>>> import numpy as np
>>> from numpy import linalg as LA
>>> np.set_printoptions(precision=2, suppress=True, linewidth=120)
>>> def rd(a):
...     return np.round(a, 2) + 0
... 
>>> M = np.load("m.npy")
>>> M
array([[ 1.,  0.,  0.],
       [ 0., -1.,  0.],
       [ 0.,  0., -1.]])
>>> # keeps lengths
>>> Q = M.astype(float).copy()
>>> for j in range(3):
...     Q[:, j] -= Q[:, :j] @ (Q[:, :j].T @ Q[:, j])
...     Q[:, j] /= LA.norm(Q[:, j])
... 
>>> Q.T @ Q
array([[1., 0., 0.],
       [0., 1., 0.],
       [0., 0., 1.]])
>>> Q
array([[ 1.,  0.,  0.],
       [ 0., -1.,  0.],
       [ 0.,  0., -1.]])
>>> m1 = np.loadtxt("arr.csv", delimiter=",")
>>> rd(m1)
array([[ 1.  ,  0.  ,  0.  ,  0.  ,  0.  ],
       [ 0.  ,  0.81,  0.59,  0.  ,  0.  ],
       [ 0.  , -0.59,  0.81,  0.  ,  0.  ],
       [ 0.  ,  0.  ,  0.  ,  1.  ,  0.  ],
       [ 0.  ,  0.  ,  0.  ,  0.  ,  1.  ]])
>>> W = np.array([[3, 0, 1, 1, 0],
...     [0, 0, 3, 1, 3],
...     [3, 3, 3, 1, 1],
...     [2, 1, 1, 0, 2],
...     [1, 1, 0, 3, 3]])
>>> b = np.array([-7, 0, 4, 0, -5])
>>> hid = np.maximum(m1 @ W + b, 0)
>>> (hid > 0).astype(int)
array([[0, 0, 1, 1, 0],
       [0, 1, 1, 1, 0],
       [0, 1, 1, 1, 0],
       [0, 1, 1, 0, 0],
       [0, 1, 1, 1, 0]])
>>> (hid > 0).mean(axis=0)
array([0. , 0.8, 1. , 0.8, 0. ])
>>> C = np.array([[2, 2, 2], [1, 3, 2], [3, 3, 2], [1, 1, 1], [2, 2, 0]])
>>> print(W @ C)
[[10 10  9]
 [16 16  7]
 [21 27 19]
 [12 14  8]
 [12 14  7]]
>>> (hid @ C).round(6).argmax(axis=1)
array([0, 1, 1, 1, 1])
>>> rng = np.random.default_rng(21)
>>> z = rng.permutation(5)
>>> M2 = m1[:, z] * rng.choice([-1, 1], 5)
>>> rd(M2)
array([[ 1.  ,  0.  ,  0.  ,  0.  ,  0.  ],
       [ 0.  , -0.81,  0.  ,  0.  ,  0.59],
       [ 0.  ,  0.59,  0.  ,  0.  ,  0.81],
       [ 0.  ,  0.  , -1.  ,  0.  ,  0.  ],
       [ 0.  ,  0.  ,  0.  , -1.  ,  0.  ]])
>>> Uu, _, vt = LA.svd(m1.T @ M2)
>>> rd(LA.lstsq(m1, M2)[0])
array([[ 1.,  0.,  0.,  0.,  0.],
       [ 0., -1.,  0.,  0.,  0.],
       [ 0.,  0.,  0.,  0.,  1.],
       [ 0.,  0., -1.,  0.,  0.],
       [ 0.,  0.,  0., -1.,  0.]])
>>> z
array([0, 1, 3, 4, 2])
>>> vec = np.array([0, 0, 1, 2, 1])
>>> rhs = M2 @ vec
>>> b, lr = np.zeros(5), 1 / LA.norm(M2, 2) ** 2
>>> for i in range(6):
...     b -= lr * M2.T @ (M2 @ b - rhs)
...     if i % 2 == 0: print(i, round(LA.norm(M2 @ b - rhs), 2))
... 
0 0.0
2 0.0
4 0.0
>>> rd(b)
array([0., 0., 1., 2., 1.])
>>> f = np.array([0, 2])
>>> np.convolve(m1[3], f)
array([0., 0., 0., 0., 2., 0.])
>>> print(np.polyval(f, m1[3]))
[2. 2. 2. 2. 2.]
>>> J = np.diag(np.array([0, 0, 0, -1])) + -3 * np.eye(4, k=1) + -3 * np.eye(4, k=-1)
>>> J
array([[ 0., -3.,  0.,  0.],
       [-3.,  0., -3.,  0.],
       [ 0., -3.,  0., -3.],
       [ 0.,  0., -3., -1.]])
>>> ev, evecs = LA.eig(J)
>>> rd(np.prod(ev))
np.float64(81.0)
>>> rd(np.sort(LA.eigvals(J @ J)))
array([ 2.31,  5.  , 22.45, 25.23])
>>> W = np.array([[2, 3, -1, -1, 0],
...     [3, 1, 0, -2, -3],
...     [2, 0, 0, -3, -1],
...     [3, -1, 0, -2, -1]])
>>> b = np.array([5, -7, 3, -2, 5])
>>> hid = np.maximum(J @ W + b, 0)
>>> (hid > 0).astype(int)
array([[0, 0, 1, 1, 1],
       [0, 0, 1, 1, 1],
       [0, 0, 1, 1, 1],
       [0, 0, 1, 1, 1]])
>>> (hid > 0).mean(axis=0)
array([0., 0., 1., 1., 1.])
>>> C = np.array([[-1, -1, 1], [-3, 0, -1], [2, -2, 1], [3, 0, 3], [3, 2, -3]])
>>> (hid @ C).round(6).argmax(axis=1)
array([0, 0, 0, 0])
>>> K = np.load("w.npy")
>>> K
array([[-4.09, -3.05,  3.04,  3.03],
       [-3.84, -3.05,  2.96,  2.86],
       [-3.97, -3.15,  2.97,  2.99],
       [-3.92, -3.07,  3.  ,  3.22],
       [-4.08, -3.04,  2.92,  3.16],
       [-3.71, -3.27,  3.1 ,  3.1 ],
       [-4.03, -3.04,  3.04,  3.  ],
       [-3.86, -3.05,  3.03,  3.1 ],
       [-3.92, -2.95,  2.93,  2.93],
       [-4.09, -2.96,  2.95,  2.94],
       [ 4.93, -5.07, -5.05,  2.17],
       [ 4.98, -4.9 , -5.05,  2.09],
       [ 4.91, -4.95, -4.98,  2.08],
       [ 4.98, -4.96, -5.05,  2.07],
       [ 4.89, -5.05, -4.9 ,  2.02],
       [ 5.06, -5.  , -4.86,  2.07],
       [ 4.94, -4.8 , -5.07,  1.85],
       [ 4.96, -4.98, -4.92,  1.94],
       [ 4.95, -4.81, -5.04,  2.07],
       [ 4.93, -4.98, -4.92,  2.  ],
       [ 0.04,  1.08, -0.8 , -3.97],
       [ 0.15,  1.  , -1.07, -4.22],
       [-0.15,  0.97, -1.1 , -4.  ],
       [ 0.04,  1.  , -0.97, -3.92],
       [ 0.03,  1.18, -0.91, -3.97],
       [ 0.02,  1.07, -1.06, -3.91],
       [ 0.13,  1.12, -1.04, -3.96],
       [ 0.01,  1.14, -0.91, -4.03],
       [-0.03,  1.01, -1.08, -4.07],
       [ 0.13,  1.05, -0.94, -4.07]])
>>> C = K[[28, 6]].astype(float)
>>> for _ in range(7):
...     z = LA.norm(K[:, None] - C, axis=-1).argmin(axis=1)
...     C = np.array([K[z == j].mean(axis=0) for j in range(2)])
... 
>>> print(z)
[1 1 1 1 1 1 1 1 1 1 0 0 0 0 0 0 0 0 0 0 0 0 0 0 0 0 0 0 0 0]
>>> rd(C)
array([[ 2.5 , -1.94, -2.99, -0.99],
       [-3.95, -3.06,  2.99,  3.03]])
>>> cov = np.cov(K, rowvar=False)
>>> np.argsort(-K.std(axis=0).round(6), kind="stable")
array([0, 2, 3, 1])
>>> cov.shape
(4, 4)
>>> rd(np.median(K, axis=0))
array([ 0.04, -3.05, -1.  ,  2.07])
>>> Xs = K - K.mean(axis=0)
>>> evecs = LA.svd(Xs)[2][:3]
>>> M2 = Xs - Xs @ evecs.T @ evecs
>>> rd(np.diag(evecs.T @ evecs))
array([0.9 , 0.43, 0.99, 0.68])
>>> Uu, sig = LA.svd(K)
Traceback (most recent call last):
  File "<python-input-62>", line 1, in <module>
    Uu, sig = LA.svd(K)
    ^^^^^^^
ValueError: too many values to unpack (expected 2)
>>> Uu, sig, vt = LA.svd(K, full_matrices=False)
>>> print((sig > 1e-8).sum())
4
>>> rd(Uu.T @ K @ vt.T)
array([[28.73,  0.  ,  0.  ,  0.  ],
       [ 0.  , 22.61,  0.  ,  0.  ],
       [ 0.  ,  0.  ,  7.61,  0.  ],
       [ 0.  ,  0.  ,  0.  ,  0.5 ]])
>>> np.abs(Uu[:, 0]).round(6).argmax()
np.int64(10)
>>> rd(np.cumsum(sig ** 2) / np.sum(sig ** 2))
array([0.59, 0.96, 1.  , 1.  ])
>>> np.allclose(Uu * sig @ vt, K)
True
>>> mat = np.load("data.npy")
>>> mat
array([[1, 0, 0, 0, 0, 0],
       [0, 1, 0, 0, 0, 0],
       [0, 0, 2, 0, 0, 0],
       [0, 0, 0, 2, 0, 0],
       [0, 0, 0, 0, 2, 0],
       [0, 0, 0, 0, 0, 0]])
>>> (mat != 0).astype(int)
array([[1, 0, 0, 0, 0, 0],
       [0, 1, 0, 0, 0, 0],
       [0, 0, 1, 0, 0, 0],
       [0, 0, 0, 1, 0, 0],
       [0, 0, 0, 0, 1, 0],
       [0, 0, 0, 0, 0, 0]])
>>> mat @ mat
array([[1, 0, 0, 0, 0, 0],
       [0, 1, 0, 0, 0, 0],
       [0, 0, 4, 0, 0, 0],
       [0, 0, 0, 4, 0, 0],
       [0, 0, 0, 0, 4, 0],
       [0, 0, 0, 0, 0, 0]])
>>> np.trace(mat)
np.int64(8)
>>> LA.determinant(mat)
Traceback (most recent call last):
  File "<python-input-74>", line 1, in <module>
    LA.determinant(mat)
    ^^^^^^^^^^^^^^
AttributeError: module 'numpy.linalg' has no attribute 'determinant'
>>> print(LA.matrix_power(mat, 2))
[[1 0 0 0 0 0]
 [0 1 0 0 0 0]
 [0 0 4 0 0 0]
 [0 0 0 4 0 0]
 [0 0 0 0 4 0]
 [0 0 0 0 0 0]]
>>> mat.inv()
Traceback (most recent call last):
  File "<python-input-76>", line 1, in <module>
    mat.inv()
    ^^^^^^^
AttributeError: 'numpy.ndarray' object has no attribute 'inv'
>>> rd(LA.det(mat))
np.float64(0.0)
>>> np.allclose(mat, mat.T)
True
>>> mat @ mat
array([[1, 0, 0, 0, 0, 0],
       [0, 1, 0, 0, 0, 0],
       [0, 0, 4, 0, 0, 0],
       [0, 0, 0, 4, 0, 0],
       [0, 0, 0, 0, 4, 0],
       [0, 0, 0, 0, 0, 0]])
>>> f = np.array([1, 2, 2])
>>> g = np.array([-2, -8, 2, -6, 8, 2, 9])
>>> arr = f[:, None] + g[None, :]
>>> arr
array([[-1, -7,  3, -5,  9,  3, 10],
       [ 0, -6,  4, -4, 10,  4, 11],
       [ 0, -6,  4, -4, 10,  4, 11]])
>>> # row 2 repeats row 1
>>> Uu, sig, vt = LA.svd(arr)
>>> rd(sig)
array([29.66,  2.01,  0.  ])
>>> M2 = Uu[:, :2] @ np.diag(sig[:2]) @ vt[:2]
>>> print(rd(LA.norm(arr - M2) / LA.norm(arr)))
0.0
>>> LA.matrix_rank(arr, rtol=0.05)
np.int64(2)
>>> rd(LA.norm(arr - M2, 2)), rd(sig[2])
(np.float64(0.0), np.float64(0.0))
>>> rd(M2)
array([[-1., -7.,  3., -5.,  9.,  3., 10.],
       [ 0., -6.,  4., -4., 10.,  4., 11.],
       [ 0., -6.,  4., -4., 10.,  4., 11.]])
>>> LA.matrix_rank(M2)
np.int64(2)
>>> W0 = np.load("case14.npy")
>>> W0
array([[  3,   0,   2,   1,   1],
       [  0,   3,  -1,   1,  -1],
       [  2,  -1,   6,  -3,   4],
       [  1,   1,  -3,   9, -10],
       [  1,  -1,   4, -10,  13]])
>>> rd(arr.mean(axis=0))
array([-0.33, -6.33,  3.67, -4.33,  9.67,  3.67, 10.67])
>>> print(arr - arr[0])
[[0 0 0 0 0 0 0]
 [1 1 1 1 1 1 1]
 [1 1 1 1 1 1 1]]
>>> np.abs(arr).max()
np.int64(11)
>>> np.diff(arr, axis=0)
array([[1, 1, 1, 1, 1, 1, 1],
       [0, 0, 0, 0, 0, 0, 0]])
>>> arr[3]
Traceback (most recent call last):
  File "<python-input-99>", line 1, in <module>
    arr[3]
    ~~~^^^
IndexError: index 3 is out of bounds for axis 0 with size 3
>>> print(np.unravel_index(np.abs(arr).argmax(), arr.shape))
(np.int64(1), np.int64(6))
>>> LA.matrix_rank(arr)
np.int64(2)
